% ipython --no-banner

In [1]: import numpy as np

In [2]: import numpy.linalg as la

In [3]: np.set_printoptions(precision=2, suppress=True, linewidth=160, sign=" ")

In [4]: q, _ = la.qr(np.array([[1.2], [1.5], [1.7], [-0.7]]))

In [5]: X = q @ q.T

In [6]: X
Out[6]: 
array([[ 0.2 ,  0.25,  0.29, -0.12],
       [ 0.25,  0.32,  0.36, -0.15],
       [ 0.29,  0.36,  0.41, -0.17],
       [-0.12, -0.15, -0.17,  0.07]])

In [7]: evals, evecs = la.eigh(X)

In [8]: vec = np.array([-3, 2, 3, -4])

In [9]: (np.sign(evecs[:, -1].round(6)) == np.sign(evecs[0, -1].round(6))).astype(int)
Out[9]: array([ 1,  1,  1,  0])

In [10]: round(vec @ X @ vec / (vec @ vec), 2), round(evals[0], 2), round(evals[-1], 2)
Out[10]: (np.float64(0.2), np.float64(-0.0), np.float64(1.0))

In [11]: evecs * np.abs(evals) @ evecs.T
Out[11]: 
array([[ 0.2 ,  0.25,  0.29, -0.12],
       [ 0.25,  0.32,  0.36, -0.15],
       [ 0.29,  0.36,  0.41, -0.17],
       [-0.12, -0.15, -0.17,  0.07]])

In [12]: Uu, s, VT = la.svd(X)

In [13]: evecs = VT[:(s > 1e-8).sum()]

In [14]: rng = np.random.default_rng(5707)

In [15]: vec = X[0] + -1 * X[3] + rng.integers(2) * np.eye(4)[1]

In [16]: vec
Out[16]: array([ 0.32,  0.4 ,  0.46, -0.19])

In [17]: np.allclose(evecs.T @ evecs @ vec, vec)
Out[17]: True

In [18]: la.matrix_rank(np.vstack([X, vec]))
Out[18]: np.int64(1)

In [19]: np.diag(evecs.T @ evecs)
Out[19]: array([ 0.2 ,  0.32,  0.41,  0.07])
